>>> import numpy as np
>>> np.set_printoptions(precision=1, suppress=True, linewidth=140, sign=" ")
>>> def tidy(a):
...     return np.round(a, 1) + 0
... 
>>> X = np.loadtxt("out10.csv", delimiter=",")
>>> X
array([[ 16.5,   2.2,  -4.3, -18.5,  -3.9, -15.7, -16.7],
       [ 15.3,   6.6,  -3.7, -12.6,  -3.7, -11.9, -10.8],
       [  6.6,   1.5,  -1.9,  -5.3,  -4.1,  -3.5,  -5.7],
       [ 10.3,   6.8,  -1.6,  -5. ,  -5.5,  -4.5,  -5.2],
       [ 19.3,  10.1,  -6.1, -10.8, -10.7,  -9.2, -11. ],
       [  8.7,  -0.4,  -1. , -13. ,   0.7, -11.2, -10.9],
       [  8.7,  -4.6,  -7.9, -11.9,  -3.2,  -9.4, -11.3],
       [ 22.4,   6.1,  -9.9, -18.2,  -9.8, -15.3, -17.3],
       [ 16.4,   7.8,  -2.1, -12.3,  -6.8, -10.1, -11.8],
       [ 12.1,  -2.7,  -6.1, -14.4,  -6.3, -10.3, -14.4],
       [  7.1,  -1.9,  -6.5,  -8.2,  -2.3,  -7.1,  -7.8],
       [ 28.1,  14.3,  -8.2, -20.2,  -8. , -19.9, -17.7],
       [ 19.5,   5.8,  -6.5, -15.3,  -9.8, -12.1, -15.1],
       [ 16.8,   5.3,  -3.5, -13.8,  -8.9, -10. , -13.6],
       [ 19.4,   8.6,  -7.9, -14.7,  -5.1, -14.7, -12.4],
       [ 27. ,  13.8,  -8.5, -19.1,  -8.1, -18.6, -16.6],
       [  5.2,  -0.7,  -1.3,  -6. ,  -3.6,  -3.7,  -6.3],
       [ 18.3,  10. ,  -7.5, -11.3,  -6.2, -11.7,  -9.7],
       [ 16.4,   3. , -10.3, -12.8,  -7.3, -11.5, -12.4],
       [ 21.6,   8.4, -13.5, -13.1,  -9.7, -13.1, -12.4],
       [ 11.8,   0.8,  -4.4, -12.1,  -5.3,  -9.2, -11.6],
       [ 24.5,  16.4,  -8.3, -12.8,  -7.8, -14.6, -10.7],
       [ 14.2,   1.2, -12.3, -11. ,  -6.3, -10.5, -10.7],
       [ 14.2,  -1.1, -11.7, -14.4,  -4.5, -12.9, -13.2],
       [ 16.9,   3.2,  -6.9, -17.3,  -3.1, -15.9, -14.9],
       [ 11.4,   1.2,  -1.1, -12.8,  -4.1,  -9.8, -12.3],
       [ 25. ,   3.8, -10.8, -24.8,  -6.9, -21.9, -22.4],
       [ 16.5,   0. ,  -2.2, -19.1,  -7.6, -13.2, -18.8],
       [ 10.4,  -1.9,  -4. , -14.8,  -1.8, -11.9, -13.5],
       [ 13.6,   4.6,  -1.6, -12.8,  -5.4,  -9.9, -12. ],
       [ 17.7,   9.6, -12. ,  -8.5,  -6.2, -10.5,  -7.3],
       [ 19.6,   8.3,  -0.7, -17.6,  -6.9, -14.1, -16.3],
       [ 17.8,   3.9,  -2.5, -17.3,  -8.2, -12.4, -16.9],
       [  8. ,  -0.4,  -2.7,  -9.6,  -2.1,  -7.7,  -9. ],
       [ 10.3,   6.1,  -3.5,  -6.2,  -4. ,  -6. ,  -5.5]])
>>> z = X[:, 2] > np.median(X[:, 2])
>>> u = X[z].mean(axis=0) - X[~z].mean(axis=0)
>>> ((X - X.mean(axis=0)) @ u > 0).astype(int)
array([ 0,  1,  1,  1,  0,  1,  1,  0,  1,  1,  1,  0,  0,  1,  0,  0,  1,  0,  0,  0,  1,  0,  0,  0,  0,  1,  0,  0,  1,  1,  0,  0,  0,
        1,  1])
